$ python -q
>>> import numpy as np
>>> from numpy import linalg as LA
>>> np.set_printoptions(precision=2, suppress=True, linewidth=140)
>>> F = np.minimum.outer(np.arange(1, 5), np.arange(1, 5)) * 2
>>> print(F)
[[2 2 2 2]
 [2 4 4 4]
 [2 4 6 6]
 [2 4 6 8]]
>>> u, v = F[0], F[3]
>>> print(u @ u)
16
>>> p = (u @ v) / (u @ u) * u
>>> print(np.round(LA.norm(u + v) ** 2 + LA.norm(u - v) ** 2, 2))
272.0
>>> print(p)
[5. 5. 5. 5.]
>>> print((v - p) @ u)
0.0
>>> w, vecs = LA.eigh(F)
>>> print(np.round(vecs.T @ vecs, 2) + 0)
[[1. 0. 0. 0.]
 [0. 1. 0. 0.]
 [0. 0. 1. 0.]
 [0. 0. 0. 1.]]
>>> K = np.load("sample2.npy")
>>> print(K)
[[11. 12. 21. 15. 15.]
 [12. 18. 28. 20. 20.]
 [21. 28. 51. 35. 35.]
 [15. 20. 35. 27. 25.]
 [15. 20. 35. 25. 27.]]
>>> Uu, s, Vh = LA.svd(K)
>>> print(np.argmax(s[:-1] / (s[1:] + 1e-6)) + 1)
1
>>> print(s)
[126.   2.   2.   2.   2.]
>>> Y = Uu[:, :1] @ np.diag(s[:1]) @ Vh[:1]
>>> print(round(LA.norm(K - Y, 2), 2), np.round(s[1], 2))
2.0 2.0
>>> print(Y)
[[ 9.15 12.19 21.34 15.24 15.24]
 [12.19 16.26 28.45 20.32 20.32]
 [21.34 28.45 49.79 35.56 35.56]
 [15.24 20.32 35.56 25.4  25.4 ]
 [15.24 20.32 35.56 25.4  25.4 ]]
>>> print(np.round(LA.norm(K - Y) / LA.norm(K), 2))
0.03
>>> A = np.array([[1.0, 0.0, 0.0, 0.0],
...     [0.0, -1.0, 0.0, 0.0],
...     [0.0, 0.0, 1.0, 0.0],
...     [0.0, 0.0, 0.0, -1.0]])
>>> x0 = np.array([2, 1, 2, 2])
>>> print([p for p in range(1, 25) if np.allclose(LA.matrix_power(A, p), np.eye(4))])
[2, 4, 6, 8, 10, 12, 14, 16, 18, 20, 22, 24]
>>> print(A.T @ (A @ x0))
[2. 1. 2. 2.]
>>> print(LA.inv(A))
[[ 1.  0.  0.  0.]
 [-0. -1. -0. -0.]
 [ 0.  0.  1.  0.]
 [-0. -0. -0. -1.]]
>>> print(np.sort(np.abs(np.degrees(np.angle(LA.eigvals(A))))))
[  0.   0. 180. 180.]
>>> print(round(LA.det(A), 2))
1.0
>>> print(np.abs(LA.eigvals(A)))
[1. 1. 1. 1.]
>>> E = np.loadtxt("run12.csv", delimiter=",")
>>> print(E)
[[  3.   4.   2.   5.   1.]
 [  7.   4.   4.  12.   1.]
 [ 11.   6.   9.  19.   7.]
 [ 13.   8.  15.  20.  10.]
 [ 13.   8.  21.  21.  13.]
 [ 22.  15.  30.  27.  22.]
 [ 29.  23.  38.  31.  22.]
 [ 37.  27.  40.  35.  31.]
 [ 41.  36.  45.  40.  34.]
 [ 48.  40.  51.  42.  36.]
 [ 49.  44.  52.  42.  37.]
 [ 50.  48.  53.  49.  42.]
 [ 52.  56.  58.  50.  42.]
 [ 58.  57.  64.  59.  45.]
 [ 67.  57.  65.  59.  48.]
 [ 74.  64.  68.  60.  51.]
 [ 79.  64.  70.  60.  52.]
 [ 87.  73.  74.  62.  58.]
 [ 90.  75.  82.  66.  58.]
 [ 99.  75.  83.  69.  63.]
 [102.  81.  90.  69.  65.]
 [105.  85.  90.  76.  72.]
 [106.  87.  96.  84.  73.]
 [113.  89. 103.  90.  81.]
 [114.  96. 108.  96.  90.]
 [114. 102. 109.  97.  90.]
 [120. 111. 114. 100.  90.]
 [123. 118. 120. 102.  94.]
 [124. 118. 129. 108.  94.]
 [127. 122. 135. 109.  98.]
 [131. 131. 137. 112.  98.]
 [139. 139. 142. 117. 101.]
 [141. 145. 146. 126. 110.]
 [148. 146. 150. 133. 114.]]
>>> cov = np.cov(E, rowvar=False)
>>> print(np.median(E, axis=0))
[83.  68.5 72.  61.  55. ]
>>> print(np.polyfit(E[:, 3], E[:, 0], 1))
[ 1.25 -4.94]
>>> print(cov.shape)
(5, 5)
